$ python -q
>>> import numpy as np
>>> np.set_printoptions(precision=2, suppress=True, linewidth=160, sign=" ")
>>> rnd = lambda a: np.round(a, 2) + 0
>>> feats = np.load("test3.npy")
>>> feats
array([[ 0,  4,  0],
       [ 0,  0,  0],
       [ 0,  2,  0],
       [ 0,  0,  0],
       [ 0,  0,  0],
       [ 0,  0,  0],
       [ 0,  2,  0],
       [ 0,  2,  0],
       [ 0,  0,  0],
       [ 0,  0,  0],
       [ 0,  0,  0],
       [ 2,  4,  2],
       [ 0,  0,  0],
       [ 0,  2,  0],
       [ 0,  4,  0],
       [ 0,  0,  0],
       [ 0,  4,  0],
       [ 0,  0,  0],
       [ 0,  0,  0],
       [ 2,  4,  2],
       [ 0,  0,  0],
       [ 0,  0,  0]])
>>> x0 = np.array([7, 9, 7])
>>> h = np.maximum(feats @ x0, 0)
>>> np.maximum(feats @ (3 * x0), 0)
array([ 108,    0,   54,    0,    0,    0,   54,   54,    0,    0,    0,  192,    0,   54,  108,    0,  108,    0,    0,  192,    0,    0])
>>> h
array([ 36,   0,  18,   0,   0,   0,  18,  18,   0,   0,   0,  64,   0,  18,  36,   0,  36,   0,   0,  64,   0,   0])
>>> feats * (h > 1e-9)[:, None]
array([[ 0,  4,  0],
       [ 0,  0,  0],
       [ 0,  2,  0],
       [ 0,  0,  0],
       [ 0,  0,  0],
       [ 0,  0,  0],
       [ 0,  2,  0],
       [ 0,  2,  0],
       [ 0,  0,  0],
       [ 0,  0,  0],
       [ 0,  0,  0],
       [ 2,  4,  2],
       [ 0,  0,  0],
       [ 0,  2,  0],
       [ 0,  4,  0],
       [ 0,  0,  0],
       [ 0,  4,  0],
       [ 0,  0,  0],
       [ 0,  0,  0],
       [ 2,  4,  2],
       [ 0,  0,  0],
       [ 0,  0,  0]])
>>> np.maximum(feats @ x0, 0) - np.maximum(-feats @ x0, 0)
array([ 36,   0,  18,   0,   0,   0,  18,  18,   0,   0,   0,  64,   0,  18,  36,   0,  36,   0,   0,  64,   0,   0])
>>> D = np.linalg.norm(feats[:, None] - feats[None], axis=-1)
>>> np.flatnonzero(D[14] < D.mean() / 2)
array([  0,  14,  16])
>>> D.shape
(22, 22)
>>> rnd(np.linalg.norm(feats, axis=1))
array([ 4. ,  0. ,  2. ,  0. ,  0. ,  0. ,  2. ,  2. ,  0. ,  0. ,  0. ,  4.9,  0. ,  2. ,  4. ,  0. ,  4. ,  0. ,  0. ,  4.9,  0. ,  0. ])
>>> rnd(np.linalg.norm(feats - feats.mean(axis=0), axis=1))
array([ 2.74,  1.3 ,  0.77,  1.3 ,  1.3 ,  1.3 ,  0.77,  0.77,  1.3 ,  1.3 ,  1.3 ,  3.75,  1.3 ,  0.77,  2.74,  1.3 ,  2.74,  1.3 ,  1.3 ,  3.75,  1.3 ,
        1.3 ])
